% python3 -q
>>> import numpy as np
>>> from numpy import linalg as LA
>>> np.set_printoptions(precision=2, suppress=True, linewidth=160, sign=" ")
>>> arr = np.array([[1, 0, 0, 0, 0],
...     [1, 1, 0, 0, 0],
...     [2, 1, 1, 0, 0],
...     [3, 0, 2, 1, 0],
...     [1, 3, 0, 1, 1]])
>>> print(np.sort(np.abs(LA.eigvals(arr))))
[ 1.  1.  1.  1.  1.]
>>> print((arr + arr.T) / 2)
[[ 1.   0.5  1.   1.5  0.5]
 [ 0.5  1.   0.5  0.   1.5]
 [ 1.   0.5  1.   1.   0. ]
 [ 1.5  0.   1.   1.   0.5]
 [ 0.5  1.5  0.   0.5  1. ]]
>>> (arr - arr.T) / 2
array([[ 0. , -0.5, -1. , -1.5, -0.5],
       [ 0.5,  0. , -0.5,  0. , -1.5],
       [ 1. ,  0.5,  0. , -1. ,  0. ],
       [ 1.5,  0. ,  1. ,  0. , -0.5],
       [ 0.5,  1.5,  0. ,  0.5,  0. ]])
>>> np.allclose(arr @ arr.T, arr.T @ arr)
False
>>> LA.matrix_power(arr, 2)
array([[  1,   0,   0,   0,   0],
       [  2,   1,   0,   0,   0],
       [  5,   2,   1,   0,   0],
       [ 10,   2,   4,   1,   0],
       [  8,   6,   2,   2,   1]])
>>> np.trace(arr)
np.int64(5)
>>> f = np.array([-7, -7, -6, 3, -6])
>>> A2 = arr + np.outer(f, np.eye(5)[1])
>>> np.round(LA.det(A2) / LA.det(arr), 2), round(float(1 + LA.solve(arr, f)[1]), 2)
(np.float64(1.0), 1.0)
>>> A2
array([[ 1., -7.,  0.,  0.,  0.],
       [ 1., -6.,  0.,  0.,  0.],
       [ 2., -5.,  1.,  0.,  0.],
       [ 3.,  3.,  2.,  1.,  0.],
       [ 1., -3.,  0.,  1.,  1.]])
>>> t3 = np.stack([arr, -2 * arr, arr[::-1]])
>>> t3.sum(axis=0)
array([[ 0,  3,  0,  1,  1],
       [ 2, -1,  2,  1,  0],
       [ 0,  0,  0,  0,  0],
       [-2,  1, -2, -1,  0],
       [ 0, -3,  0, -1, -1]])
>>> LA.matrix_rank(t3.reshape(3, -1))
np.int64(2)
>>> LA.det(t3)
array([  1., -32.,   1.])
>>> LA.matrix_rank(t3)
array([ 5,  5,  5])
>>> print(arr.shape)
(5, 5)
>>> round(LA.norm(arr), 2)
np.float64(5.92)
>>> np.count_nonzero(arr)
np.int64(13)
>>> np.diff(arr, axis=0)
array([[ 0,  1,  0,  0,  0],
       [ 1,  0,  1,  0,  0],
       [ 1, -1,  1,  1,  0],
       [-2,  3, -2,  0,  1]])
>>> arr.sum(axis=1)
array([ 1,  2,  4,  6,  6])
>>> arr - arr[0]
array([[ 0,  0,  0,  0,  0],
       [ 0,  1,  0,  0,  0],
       [ 1,  1,  1,  0,  0],
       [ 2,  0,  2,  1,  0],
       [ 0,  3,  0,  1,  1]])
>>> LA.svd(arr, compute_uv=False)
array([ 4.95,  3.05,  0.96,  0.49,  0.14])
>>> np.abs(arr).max()
np.int64(3)
>>> LA.matrix_rank(arr)
np.int64(5)
>>> K = np.array([[3.09, 1.03, -0.32, -0.76, 0.23],
...     [1.03, 3.98, -0.55, -0.04, -0.22],
...     [-0.32, -0.55, 3.3, 0.04, 0.32],
...     [-0.76, -0.04, 0.04, 3.0, -0.63],
...     [0.23, -0.22, 0.32, -0.63, 4.64]])
>>> print(K)
[[ 3.09  1.03 -0.32 -0.76  0.23]
 [ 1.03  3.98 -0.55 -0.04 -0.22]
 [-0.32 -0.55  3.3   0.04  0.32]
 [-0.76 -0.04  0.04  3.   -0.63]
 [ 0.23 -0.22  0.32 -0.63  4.64]]
>>> x0 = np.ones(5)
>>> for _ in range(7):
...     x0 = K @ x0
...     x0 /= LA.norm(x0)
...     print(round(x0 @ K @ x0, 2))
... 
3.87
4.44
4.77
4.91
4.97
4.99
5.0
>>> np.round(LA.eigvalsh(K)[-1], 2)
np.float64(5.01)
>>> mat = np.loadtxt("w.csv", delimiter=",")
>>> mat
array([[ 12.,   0.,   0.,  12.,  12.],
       [  0.,   0.,   0.,   0.,   0.],
       [ 16.,   0.,   0.,  16.,  16.]])
>>> LA.norm(mat, axis=1).argmax()
np.int64(2)
>>> LA.norm(mat, axis=1)
array([ 20.78,   0.  ,  27.71])
>>> round(float(LA.norm(mat, 1)), 2), round(LA.norm(mat, np.inf), 2)
(28.0, np.float64(48.0))
>>> np.round(LA.norm(mat) ** 2 / LA.norm(mat, 2) ** 2, 2)
np.float64(1.0)
>>> mat[0] @ mat[2]
np.float64(576.0)
>>> round(LA.norm(mat, 2), 2)
np.float64(34.64)
>>> print(round(float(LA.norm(mat[0], 1)), 2), round(LA.norm(mat[0], np.inf), 2))
36.0 12.0
>>> LA.norm(mat, axis=0)
array([ 20.,   0.,   0.,  20.,  20.])
>>> F = np.load("a.npy")
>>> F
array([[-1.,  1.,  0.],
       [ 0., -1.,  1.],
       [ 0.,  0., -1.]])
>>> def softmax(z):
...     e = np.exp(z - z.max(axis=-1, keepdims=True))
...     return e / e.sum(axis=-1, keepdims=True)
... 
>>> softmax(F[2] + -2)
array([ 0.42,  0.42,  0.16])
>>> softmax(F).sum(axis=1)
array([ 1.,  1.,  1.])
>>> softmax(F[2])
array([ 0.42,  0.42,  0.16])
>>> S = F @ F.T / np.sqrt(3)
>>> print(softmax(S + np.triu(np.full(S.shape, -np.inf), 1)))
[[ 1.    0.    0.  ]
 [ 0.15  0.85  0.  ]
 [ 0.3   0.17  0.53]]
>>> print(LA.matrix_rank(F - F[0, 0] * np.eye(3)))
2
>>> [int(LA.matrix_rank(LA.matrix_power(F, p))) for p in range(1, 4)]
[3, 3, 3]
>>> A2 = np.array([[-1, 0, 1], [-2, 0, 0], [-1, 0, -1]])
>>> LA.matrix_rank(F @ A2)
np.int64(2)
>>> LA.matrix_rank(np.vstack([F, A2.T]))
np.int64(3)
>>> np.einsum("ij,ij->i", F, F)
array([ 2.,  2.,  1.])
>>> np.einsum("ij->j", F)
array([-1.,  0.,  0.])
>>> print(np.vstack([F, A2.T]).shape)
(6, 3)
>>> U, sigma, Vh = LA.svd(F, full_matrices=False)
>>> print(np.round(U.T @ F @ Vh.T, 2) + 0)
[[ 1.8   0.    0.  ]
 [ 0.    1.25  0.  ]
 [ 0.    0.    0.45]]
>>> (sigma > 1e-8).sum()
np.int64(3)
>>> np.round(np.sqrt((sigma ** 2).sum()), 2), round(LA.norm(F), 2)
(np.float64(2.24), np.float64(2.24))
>>> print(sigma / sigma[0])
[ 1.    0.69  0.25]
>>> np.abs(Vh[0])
array([ 0.33,  0.74,  0.59])
>>> sigma
array([ 1.8 ,  1.25,  0.45])
>>> np.allclose(U * sigma @ Vh, F)
True
>>> np.round(LA.norm(F[2] - F[1]), 2)
np.float64(2.24)
>>> print(F[2] @ F[1])
-1.0
>>> np.round(LA.norm(F, "nuc"), 2)
np.float64(3.49)
>>> W0 = np.array([[-15.43, 12.91, 13.47, -11.04],
...     [-15.28, 13.17, 13.28, -11.03],
...     [-16.01, 12.21, 10.99, -12.22],
...     [-13.94, 11.72, 12.22, -10.85],
...     [-12.9, 12.01, 11.27, -9.06],
...     [-16.11, 11.2, 10.04, -11.63],
...     [-15.63, 12.2, 12.49, -11.87],
...     [-15.14, 10.74, 13.15, -11.99],
...     [-14.99, 11.8, 10.55, -11.66],
...     [-15.05, 9.2, 12.28, -12.97],
...     [-15.13, 11.02, 10.99, -10.67],
...     [-14.63, 11.55, 12.85, -12.9]])
>>> A2 = np.c_[W0[:, :2] @ np.array([[2, 0], [4, -2]]), np.array([5, 5, 2, 2, 4, -2, -2, 5, -4, 4, 0, 4])]
>>> print(A2)
[[ 20.78 -25.82   5.  ]
 [ 22.12 -26.34   5.  ]
 [ 16.82 -24.42   2.  ]
 [ 19.   -23.44   2.  ]
 [ 22.24 -24.02   4.  ]
 [ 12.58 -22.4   -2.  ]
 [ 17.54 -24.4   -2.  ]
 [ 12.68 -21.48   5.  ]
 [ 17.22 -23.6   -4.  ]
 [  6.7  -18.4    4.  ]
 [ 13.82 -22.04   0.  ]
 [ 16.94 -23.1    4.  ]]
>>> print(np.round(LA.lstsq(W0, A2[:, 0])[0], 2) + 0)
[ 2.  4.  0.  0.]
>>> np.round(LA.norm(A2 - W0 @ LA.lstsq(W0, A2)[0], axis=0), 2) + 0
array([ 0.  ,  0.  ,  6.61])
>>> U, sigma, Vh = LA.svd(W0)
>>> np.argmax(sigma[:-1] / (sigma[1:] + 1e-6)) + 1
np.int64(1)
>>> A2 = U[:, :1] @ np.diag(sigma[:1]) @ Vh[:1]
>>> np.round(np.abs(W0 - A2).max(), 2)
np.float64(2.31)
>>> np.round(LA.norm(W0 - A2, 2), 2), np.round(sigma[1], 2)
(np.float64(4.36), np.float64(4.36))
>>> LA.matrix_rank(A2)
np.int64(1)
>>> np.round(LA.norm(W0 - A2) / LA.norm(W0), 2)
np.float64(0.07)
>>> LA.matrix_rank(W0, rtol=0.05)
np.int64(1)
>>> x0 = np.array([0, 8, 3, 4])
>>> rhs = W0 @ x0
>>> coef, lr = np.zeros(4), 1 / LA.norm(W0, 2) ** 2
>>> for i in range(5):
...     coef -= lr * W0.T @ (W0 @ coef - rhs)
...     if i % 1 == 0: print(i, round(LA.norm(W0 @ coef - rhs), 2))
... 
0 38.31
1 38.21
2 38.12
3 38.02
4 37.93
>>> print(np.round(LA.cond(W0), 2))
61.39
>>> print(coef)
[-1.93  1.6   1.59 -1.43]
>>> rng = np.random.default_rng(45)
>>> M = rng.normal(size=(10, 4)) + 20 * np.array([-1, 2, 1, 0])
>>> M.round(2) + 0
array([[-20.46,  39.38,  20.14,   0.84],
       [-20.15,  40.26,  20.53,   0.69],
       [-20.89,  40.47,  19.98,  -0.6 ],
       [-20.68,  39.77,  19.01,  -1.46],
       [-19.94,  40.77,  19.76,   0.74],
       [-20.4 ,  39.  ,  18.48,  -0.82],
       [-18.55,  39.77,  18.18,   0.  ],
       [-20.39,  39.53,  19.36,  -0.85],
       [-20.37,  38.19,  18.85,  -0.33],
       [-19.24,  40.46,  21.85,   1.21]])
>>> d = LA.norm(M[:, None] - M[None], axis=-1)
>>> LA.norm(M, axis=1)
array([ 48.74,  49.49,  49.74,  48.71,  49.51,  47.75,  47.5 ,  48.51,  47.21,  49.86])
>>> np.flatnonzero(d[8] < d.mean() / 2)
array([ 5,  8])
>>> LA.norm(M - M.mean(axis=0), axis=1)
array([ 1.16,  1.29,  1.25,  1.63,  1.31,  1.59,  2.12,  0.91,  1.79,  2.8 ])
>>> np.unravel_index(d.round(6).argmax(), d.shape)
(np.int64(5), np.int64(9))
>>> print((d + 1e9 * np.eye(10)).round(6).argmin(axis=1))
[ 1  4  7  7  1  7  5  3  5  1]
>>> d.shape
(10, 10)
